>>> import numpy as np
>>> np.set_printoptions(suppress=True, linewidth=100)
>>> X = np.loadtxt("arr.csv", delimiter=",")
>>> X
array([[ 1.,  0.,  2.,  1.,  0.,  5.,  3.,  0.,  2.,  0.],
       [ 0.,  1.,  0.,  1.,  3.,  5.,  0.,  2.,  3.,  0.],
       [ 1.,  0.,  1.,  1.,  0.,  5.,  0.,  1.,  3.,  2.],
       [ 2.,  1.,  1.,  3.,  0., 15.,  3.,  0.,  1.,  0.],
       [ 0.,  2.,  1.,  2.,  2., 10.,  3.,  2.,  3.,  0.],
       [ 2.,  3.,  0.,  1.,  3.,  5.,  3.,  1.,  1.,  3.],
       [ 1.,  3.,  3.,  0.,  2.,  0.,  0.,  3.,  0.,  2.],
       [ 2.,  0.,  2.,  1.,  1.,  5.,  1.,  3.,  2.,  1.],
       [ 2.,  3.,  0.,  1.,  2.,  5.,  1.,  2.,  2.,  2.],
       [ 0.,  3.,  2.,  0.,  0.,  0.,  2.,  3.,  3.,  2.]])
>>> U, sigma, Vt = np.linalg.svd(X)
>>> vecs = Vt[:(sigma > 1e-8).sum()]
>>> rng = np.random.default_rng(1918)
>>> vec = X[9] + 5 * X[0] + rng.integers(2) * np.eye(10)[5]
>>> vec
array([ 5.,  3., 12.,  5.,  0., 25., 17.,  3., 13.,  2.])
>>> np.round(vecs.T @ vecs, 2) + 0
array([[1.  , 0.  , 0.  , 0.  , 0.  , 0.  , 0.  , 0.  , 0.  , 0.  ],
       [0.  , 1.  , 0.  , 0.  , 0.  , 0.  , 0.  , 0.  , 0.  , 0.  ],
       [0.  , 0.  , 1.  , 0.  , 0.  , 0.  , 0.  , 0.  , 0.  , 0.  ],
       [0.  , 0.  , 0.  , 0.04, 0.  , 0.19, 0.  , 0.  , 0.  , 0.  ],
       [0.  , 0.  , 0.  , 0.  , 1.  , 0.  , 0.  , 0.  , 0.  , 0.  ],
       [0.  , 0.  , 0.  , 0.19, 0.  , 0.96, 0.  , 0.  , 0.  , 0.  ],
       [0.  , 0.  , 0.  , 0.  , 0.  , 0.  , 1.  , 0.  , 0.  , 0.  ],
       [0.  , 0.  , 0.  , 0.  , 0.  , 0.  , 0.  , 1.  , 0.  , 0.  ],
       [0.  , 0.  , 0.  , 0.  , 0.  , 0.  , 0.  , 0.  , 1.  , 0.  ],
       [0.  , 0.  , 0.  , 0.  , 0.  , 0.  , 0.  , 0.  , 0.  , 1.  ]])
>>> np.linalg.matrix_rank(np.vstack([X, vec]))
np.int64(9)
>>> rank = np.linalg.matrix_rank(X)
>>> rank
np.int64(9)
>>> ns = np.linalg.svd(X)[2][rank:].T
>>> np.round(ns @ ns.T, 2) + 0
array([[ 0.  ,  0.  ,  0.  ,  0.  ,  0.  ,  0.  ,  0.  ,  0.  ,  0.  ,  0.  ],
       [ 0.  ,  0.  ,  0.  ,  0.  ,  0.  ,  0.  ,  0.  ,  0.  ,  0.  ,  0.  ],
       [ 0.  ,  0.  ,  0.  ,  0.  ,  0.  ,  0.  ,  0.  ,  0.  ,  0.  ,  0.  ],
       [ 0.  ,  0.  ,  0.  ,  0.96,  0.  , -0.19,  0.  ,  0.  ,  0.  ,  0.  ],
       [ 0.  ,  0.  ,  0.  ,  0.  ,  0.  ,  0.  ,  0.  ,  0.  ,  0.  ,  0.  ],
       [ 0.  ,  0.  ,  0.  , -0.19,  0.  ,  0.04,  0.  ,  0.  ,  0.  ,  0.  ],
       [ 0.  ,  0.  ,  0.  ,  0.  ,  0.  ,  0.  ,  0.  ,  0.  ,  0.  ,  0.  ],
       [ 0.  ,  0.  ,  0.  ,  0.  ,  0.  ,  0.  ,  0.  ,  0.  ,  0.  ,  0.  ],
       [ 0.  ,  0.  ,  0.  ,  0.  ,  0.  ,  0.  ,  0.  ,  0.  ,  0.  ,  0.  ],
       [ 0.  ,  0.  ,  0.  ,  0.  ,  0.  ,  0.  ,  0.  ,  0.  ,  0.  ,  0.  ]])
>>> np.round(X @ ns, 2) + 0
array([[0.],
       [0.],
       [0.],
       [0.],
       [0.],
       [0.],
       [0.],
       [0.],
       [0.],
       [0.]])
>>> ns.shape
(10, 1)
>>> theta = np.radians(120)
>>> R = np.eye(10)
>>> R[0, 0] = R[6, 6] = np.cos(theta)
>>> R[0, 6], R[6, 0] = -np.sin(theta), np.sin(theta)
>>> R.round(2)
array([[-0.5 ,  0.  ,  0.  ,  0.  ,  0.  ,  0.  , -0.87,  0.  ,  0.  ,  0.  ],
       [ 0.  ,  1.  ,  0.  ,  0.  ,  0.  ,  0.  ,  0.  ,  0.  ,  0.  ,  0.  ],
       [ 0.  ,  0.  ,  1.  ,  0.  ,  0.  ,  0.  ,  0.  ,  0.  ,  0.  ,  0.  ],
       [ 0.  ,  0.  ,  0.  ,  1.  ,  0.  ,  0.  ,  0.  ,  0.  ,  0.  ,  0.  ],
       [ 0.  ,  0.  ,  0.  ,  0.  ,  1.  ,  0.  ,  0.  ,  0.  ,  0.  ,  0.  ],
       [ 0.  ,  0.  ,  0.  ,  0.  ,  0.  ,  1.  ,  0.  ,  0.  ,  0.  ,  0.  ],
       [ 0.87,  0.  ,  0.  ,  0.  ,  0.  ,  0.  , -0.5 ,  0.  ,  0.  ,  0.  ],
       [ 0.  ,  0.  ,  0.  ,  0.  ,  0.  ,  0.  ,  0.  ,  1.  ,  0.  ,  0.  ],
       [ 0.  ,  0.  ,  0.  ,  0.  ,  0.  ,  0.  ,  0.  ,  0.  ,  1.  ,  0.  ],
       [ 0.  ,  0.  ,  0.  ,  0.  ,  0.  ,  0.  ,  0.  ,  0.  ,  0.  ,  1.  ]])
>>> Y = X @ R.T
>>> np.round(np.abs(Y - X).max(axis=0), 2)
array([5.6, 0. , 0. , 0. , 0. , 0. , 4.5, 0. , 0. , 0. ])
>>> Y.round(2)
array([[-3.1 ,  0.  ,  2.  ,  1.  ,  0.  ,  5.  , -0.63,  0.  ,  2.  ,  0.  ],
       [ 0.  ,  1.  ,  0.  ,  1.  ,  3.  ,  5.  ,  0.  ,  2.  ,  3.  ,  0.  ],
       [-0.5 ,  0.  ,  1.  ,  1.  ,  0.  ,  5.  ,  0.87,  1.  ,  3.  ,  2.  ],
       [-3.6 ,  1.  ,  1.  ,  3.  ,  0.  , 15.  ,  0.23,  0.  ,  1.  ,  0.  ],
       [-2.6 ,  2.  ,  1.  ,  2.  ,  2.  , 10.  , -1.5 ,  2.  ,  3.  ,  0.  ],
       [-3.6 ,  3.  ,  0.  ,  1.  ,  3.  ,  5.  ,  0.23,  1.  ,  1.  ,  3.  ],
       [-0.5 ,  3.  ,  3.  ,  0.  ,  2.  ,  0.  ,  0.87,  3.  ,  0.  ,  2.  ],
       [-1.87,  0.  ,  2.  ,  1.  ,  1.  ,  5.  ,  1.23,  3.  ,  2.  ,  1.  ],
       [-1.87,  3.  ,  0.  ,  1.  ,  2.  ,  5.  ,  1.23,  2.  ,  2.  ,  2.  ],
       [-1.73,  3.  ,  2.  ,  0.  ,  0.  ,  0.  , -1.  ,  3.  ,  3.  ,  2.  ]])
>>> np.round(np.linalg.svd(X, compute_uv=False), 2) + 0, np.round(np.linalg.svd(Y, compute_uv=False), 2) + 0
(array([24.69,  9.52,  4.65,  4.22,  3.53,  3.06,  2.24,  1.38,  0.89,  0.  ]), array([24.69,  9.52,  4.65,  4.22,  3.53,  3.06,  2.24,  1.38,  0.89,  0.  ]))
>>> np.allclose(np.linalg.norm(X, axis=1), np.linalg.norm(Y, axis=1))
True
>>> np.linalg.matrix_rank(X, rtol=0.1)
np.int64(6)
>>> np.linalg.cond(X) > 100
np.True_
>>> np.round(np.linalg.norm(X, 2) / np.linalg.norm(X), 2)
np.float64(0.89)
>>> [round(float(x), 2) for x in np.linalg.svd(X, compute_uv=False)[:3]]
[24.69, 9.52, 4.65]
>>> vec = np.array([3, 3, 1, 2, 2, 3, 3, 0, 2, 1])
>>> h1 = np.maximum(X @ vec, 0)
>>> np.tanh(X @ vec)
array([1., 1., 1., 1., 1., 1., 1., 1., 1., 1.])
>>> np.maximum(X @ vec, 0) - np.maximum(-X @ vec, 0)
array([35., 32., 29., 72., 60., 52., 21., 35., 45., 25.])
>>> X.T @ h1
array([ 493.,  653.,  414.,  564.,  539., 2820.,  787.,  598.,  792.,  431.])
>>> h1
array([35., 32., 29., 72., 60., 52., 21., 35., 45., 25.])
>>> X * (h1 > 1e-9)[:, None]
array([[ 1.,  0.,  2.,  1.,  0.,  5.,  3.,  0.,  2.,  0.],
       [ 0.,  1.,  0.,  1.,  3.,  5.,  0.,  2.,  3.,  0.],
       [ 1.,  0.,  1.,  1.,  0.,  5.,  0.,  1.,  3.,  2.],
       [ 2.,  1.,  1.,  3.,  0., 15.,  3.,  0.,  1.,  0.],
       [ 0.,  2.,  1.,  2.,  2., 10.,  3.,  2.,  3.,  0.],
       [ 2.,  3.,  0.,  1.,  3.,  5.,  3.,  1.,  1.,  3.],
       [ 1.,  3.,  3.,  0.,  2.,  0.,  0.,  3.,  0.,  2.],
       [ 2.,  0.,  2.,  1.,  1.,  5.,  1.,  3.,  2.,  1.],
       [ 2.,  3.,  0.,  1.,  2.,  5.,  1.,  2.,  2.,  2.],
       [ 0.,  3.,  2.,  0.,  0.,  0.,  2.,  3.,  3.,  2.]])
>>> np.flatnonzero(h1 > 1e-9)
array([0, 1, 2, 3, 4, 5, 6, 7, 8, 9])
